% python3 -q
>>> import numpy as np
>>> from numpy import linalg as LA
>>> np.set_printoptions(precision=2, suppress=True, linewidth=120, sign=" ")
>>> def rd(a):
...     return np.round(a, 2) + 0
... 
>>> m1 = np.load("m.npy")
>>> m1
array([[ 1,  2, -2,  0],
       [ 1,  2, -1,  1],
       [ 1,  2, -1,  1],
       [ 1,  1,  1,  1]])
>>> # rows and columns are dependent
>>> U, sig, vt = LA.svd(m1)
>>> rd(sig)
array([ 4.75,  2.06,  0.46,  0.  ])
>>> Y = U[:, :3] @ np.diag(sig[:3]) @ vt[:3]
>>> rd(np.abs(m1 - Y).max())
np.float64(0.0)
>>> rd(LA.norm(m1 - Y, 2)), rd(sig[3])
(np.float64(0.0), np.float64(0.0))
>>> LA.matrix_rank(m1, rtol=0.05)
np.int64(3)
>>> Y = m1 / LA.norm(m1, axis=1, keepdims=True)
>>> G = Y @ Y.T
>>> (np.abs(G) > 0.9).astype(int)
array([[ 1,  0,  0,  0],
       [ 0,  1,  1,  0],
       [ 0,  1,  1,  0],
       [ 0,  0,  0,  1]])
>>> rd(LA.norm(Y, axis=1))
array([ 1.,  1.,  1.,  1.])
>>> t3 = np.stack([m1, 3 * m1, m1[::-1]])
>>> (t3 @ m1.T).shape
(3, 4, 4)
>>> rd(LA.norm(t3, axis=(1, 2)))
array([  5.2 ,  15.59,   5.2 ])
>>> np.einsum("bij,cij->bc", t3, t3)
array([[  27,   81,   16],
       [  81,  243,   48],
       [  16,   48,   27]])
>>> data = np.loadtxt("case12.csv", delimiter=",")
>>> data
array([[  5.,   1.,   3.,   3.],
       [  5.,   4.,   3.,   3.],
       [  6.,   8.,   4.,   8.],
       [  8.,   9.,   6.,  13.],
       [ 12.,  10.,   9.,  14.],
       [ 14.,  13.,  14.,  18.],
       [ 14.,  16.,  14.,  23.],
       [ 14.,  19.,  15.,  27.],
       [ 14.,  22.,  18.,  30.],
       [ 15.,  26.,  18.,  33.],
       [ 15.,  27.,  18.,  35.],
       [ 16.,  28.,  18.,  36.],
       [ 17.,  28.,  23.,  37.],
       [ 18.,  29.,  26.,  40.],
       [ 20.,  33.,  31.,  44.],
       [ 21.,  33.,  34.,  44.],
       [ 23.,  38.,  34.,  46.],
       [ 27.,  40.,  35.,  47.],
       [ 28.,  43.,  39.,  47.]])
>>> cen = data - data.mean(axis=0)
>>> U, sig, vt = LA.svd(cen, full_matrices=False)
>>> np.abs(vt[0]).argmax()
np.int64(3)
>>> rd(np.abs(vt[-1]))
array([ 0.77,  0.46,  0.32,  0.29])
>>> rd(sig ** 2 / (sig ** 2).sum())
array([ 0.98,  0.02,  0.  ,  0.  ])
>>> print(rd(cen.mean(axis=0)))
[ 0.  0.  0.  0.]
>>> d = LA.norm(data[:, None] - data[None], axis=-1)
>>> rd(d[:5, :5])
array([[  0.  ,   3.  ,   8.72,  13.49,  16.94],
       [  3.  ,   0.  ,   6.56,  11.96,  15.56],
       [  8.72,   6.56,   0.  ,   5.83,  10.05],
       [ 13.49,  11.96,   5.83,   0.  ,   5.2 ],
       [ 16.94,  15.56,  10.05,   5.2 ,   0.  ]])
>>> d.mean(axis=1).argmax()
np.int64(0)
>>> K = np.load("arr.npy")
>>> K
array([[ 0,  1],
       [ 1,  0]])
>>> Y = LA.inv(K)
>>> print(Y)
[[ 0.  1.]
 [ 1.  0.]]
>>> K @ Y
array([[ 1.,  0.],
       [ 0.,  1.]])
>>> print(np.allclose(Y, K.T))
True
>>> rd(LA.inv(Y))
array([[ 0.,  1.],
       [ 1.,  0.]])
>>> rd(LA.slogdet(K)[0])
np.float64(-1.0)
>>> K[:, 1] @ K[:, 0]
np.int64(0)
>>> rd(LA.svd(K, compute_uv=False))
array([ 1.,  1.])
>>> ev, V = LA.eigh(K)
>>> rd(LA.svd(K, compute_uv=False))
array([ 1.,  1.])
>>> rd(np.abs(V[:, -1]))
array([ 0.71,  0.71])
>>> rd(V.T @ V)
array([[ 1.,  0.],
       [ 0.,  1.]])
>>> ev
array([-1.,  1.])
>>> O, V = LA.qr(K[:, :1])[0], LA.qr(K[:, 1:])[0]
>>> sig = LA.svd(O.T @ V, compute_uv=False)
>>> rd(LA.norm(O @ O.T - V @ V.T, 2))
np.float64(1.0)
>>> (sig > 0.9).sum()
np.int64(0)
>>> E = np.array([[6, 8, -5, 3, -9], [3, -4, 4, 4, 6], [18, -8, 11, 19, 15]])
>>> w1 = np.array([[5, -4, -2, 4, 2, -4],
...     [0, 5, 1, 0, 0, -4],
...     [3, -5, 0, -4, 0, 0],
...     [2, 0, -3, -1, 4, 5],
...     [4, 4, 4, -5, 0, -1]])
>>> c = np.array([-1, -1, 2, 2, 0, 0])
>>> hid = np.maximum(E @ w1 + c, 0)
>>> rd((hid > 0).mean(axis=0))
array([ 0.67,  0.33,  0.33,  0.33,  1.  ,  0.67])
>>> W2 = np.array([[2, 1, 1], [0, 0, 3], [3, 2, 1], [1, 3, 0], [0, 0, 1], [0, 0, 3]])
>>> (hid @ W2).round(6).argmax(axis=1)
array([ 1,  2,  2])
>>> hid @ W2
array([[  88,  264,   36],
       [ 128,   66,  138],
       [ 440,  220,  452]])
>>> print(w1 @ W2)
[[  8  13 -19]
 [  3   2   4]
 [  2  -9 -12]
 [ -6  -7  18]
 [ 15  -3  17]]
>>> r = LA.matrix_rank(E)
>>> print(r)
2
>>> null = LA.svd(E)[2][r:].T
>>> rd(E @ null)
array([[ 0.,  0.,  0.],
       [ 0.,  0.,  0.],
       [ 0.,  0.,  0.]])
>>> print([int(LA.matrix_rank(E[:i])) for i in range(1, len(E) + 1)])
[1, 2, 2]
>>> LA.matrix_rank(E.T @ E), LA.matrix_rank(E @ E.T)
(np.int64(2), np.int64(2))
>>> mat = np.loadtxt("a.csv", delimiter=",")
>>> print(mat)
[[  1.  -3.   9. -27.]
 [  1.  -2.   4.  -8.]
 [  1.  -1.   1.  -1.]
 [  1.   0.   0.   0.]
 [  1.   1.   1.   1.]]
>>> P = mat @ LA.solve(mat.T @ mat, mat.T)
>>> rd(LA.eigvalsh(P))
array([ 0.,  1.,  1.,  1.,  1.])
>>> rd((np.eye(5) - P) @ mat)
array([[ 0.,  0.,  0.,  0.],
       [ 0.,  0.,  0.,  0.],
       [ 0.,  0.,  0.,  0.],
       [ 0.,  0.,  0.,  0.],
       [ 0.,  0.,  0.,  0.]])
>>> [round(float(x), 2) for x in LA.svd(data, compute_uv=False)[:3]]
[215.88, 12.64, 9.73]
>>> rd(LA.norm(data, 2) / LA.norm(data))
np.float64(1.0)
>>> LA.cond(data) > 100
np.False_
>>> np.argsort(-LA.norm(data, axis=0).round(6), kind="stable")[:3]
array([ 3,  1,  2])
>>> rd(np.abs(LA.svd(data)[2][-1]))
array([ 0.  ,  0.84,  0.27,  0.48])
>>> M = np.loadtxt("x.csv", delimiter=",")
>>> M
array([[  5.,   4.,   0.],
       [  0.,   0.,   0.],
       [  0.,   0.,   0.],
       [  1.,   4.,   2.],
       [  0.,   0.,   0.],
       [  5.,   4.,   0.],
       [ 10.,   6.,   0.],
       [  1.,   4.,   2.],
       [  0.,   0.,   0.],
       [  0.,   0.,   0.],
       [  0.,   0.,   0.],
       [  0.,   0.,   0.],
       [  5.,   4.,   0.],
       [  0.,   0.,   0.],
       [  0.,   0.,   0.],
       [  5.,   4.,   0.],
       [  5.,   4.,   0.],
       [  0.,   0.,   0.],
       [  1.,   4.,   2.],
       [  1.,   4.,   2.],
       [  0.,   0.,   0.],
       [ 10.,   6.,   0.],
       [  6.,   6.,   2.],
       [  6.,   8.,   2.],
       [  5.,   4.,   0.]])
>>> t3 = np.stack([M, 4 * M, M[::-1]])
>>> LA.matrix_rank(t3.reshape(3, -1))
np.int64(2)
>>> t3.shape
(3, 25, 3)
>>> lab = M[:, 1] > np.median(M[:, 1])
>>> f = M[lab].mean(axis=0) - M[~lab].mean(axis=0)
>>> np.argsort(-np.abs(f).round(6), kind="stable")
array([ 0,  1,  2])
>>> rd(f)
array([ 6.38,  4.6 ,  0.62])
>>> lab.astype(int)
array([ 0,  0,  0,  0,  0,  0,  1,  0,  0,  0,  0,  0,  0,  0,  0,  0,  0,  0,  0,  0,  0,  1,  1,  1,  0])
>>> cen = (M - M.mean(axis=0)) / M.std(axis=0)
>>> rd(cen.std(axis=0))
array([ 1.,  1.,  1.])
>>> np.argwhere(np.abs(cen) > 2)
array([[  6,   0],
       [ 21,   0],
       [ 23,   1]])
>>> c = LA.lstsq(np.delete(cen, 1, axis=1), cen[:, 1])[0]
>>> np.abs(c).argmax()
np.int64(0)
>>> X = np.load("test16.npy")
>>> X
array([[ 5, -3, -4],
       [-3,  7,  3],
       [-4,  3, 21]])
>>> # equal to its transpose
>>> x = np.ones(3)
>>> for _ in range(5):
...     x = X @ x
...     x /= LA.norm(x)
...     print(round(x @ X @ x, 2))
... 
22.09
22.77
22.78
22.78
22.78
>>> print(rd(LA.eigvalsh(X)[-1]))
22.78
>>> f = np.array([1, -2, 2])
>>> Y = X + np.outer(f, np.eye(3)[0])
>>> LA.matrix_rank(LA.inv(Y) - LA.inv(X), tol=1e-8)
np.int64(1)
>>> print(Y)
[[ 6. -3. -4.]
 [-5.  7.  3.]
 [-2.  3. 21.]]
>>> rd(LA.det(Y) / LA.det(X)), rd(1 + LA.solve(X, f)[0])
(np.float64(1.16), np.float64(1.16))
>>> LA.matrix_rank(Y - X)
np.int64(1)
>>> L = LA.cholesky(X)
>>> rd(X / np.sqrt(np.outer(np.diag(X), np.diag(X))))
array([[ 1.  , -0.51, -0.39],
       [-0.51,  1.  ,  0.25],
       [-0.39,  0.25,  1.  ]])
>>> rd(L @ L.T)
array([[ 5., -3., -4.],
       [-3.,  7.,  3.],
       [-4.,  3., 21.]])
>>> rd(L)
array([[ 2.24,  0.  ,  0.  ],
       [-1.34,  2.28,  0.  ],
       [-1.79,  0.26,  4.21]])
>>> ev, V = LA.eigh(K)
>>> x = np.array([-2, -2])
>>> x @ K @ x
np.int64(8)
>>> (np.sign(V[:, -1].round(6)) == np.sign(V[0, -1].round(6))).astype(int)
array([ 1,  1])
>>> x @ K @ x / (x @ x), ev[0], ev[-1]
(np.float64(1.0), np.float64(-1.0), np.float64(1.0))
>>> np.abs(K).sum(axis=1).max(), np.abs(ev).max()
(np.int64(1), np.float64(1.0))
>>> arr = np.loadtxt("run19.csv", delimiter=",")
>>> print(rd(arr))
[[-0.09  0.32  0.94]
 [ 0.85 -0.47  0.24]
 [ 0.52  0.82 -0.23]]
>>> # columns are unit length and at right angles
>>> P = np.triu(np.array([[2, 0, 1], [3, 2, 0], [0, 3, 2]]), 1) + np.eye(3)
>>> Y = P @ arr @ LA.inv(P)
>>> rd(Y)
array([[ 0.42,  1.14,  0.29],
       [ 0.85, -0.47, -0.61],
       [ 0.52,  0.82, -0.74]])
>>> LA.matrix_rank(Y)
np.int64(3)
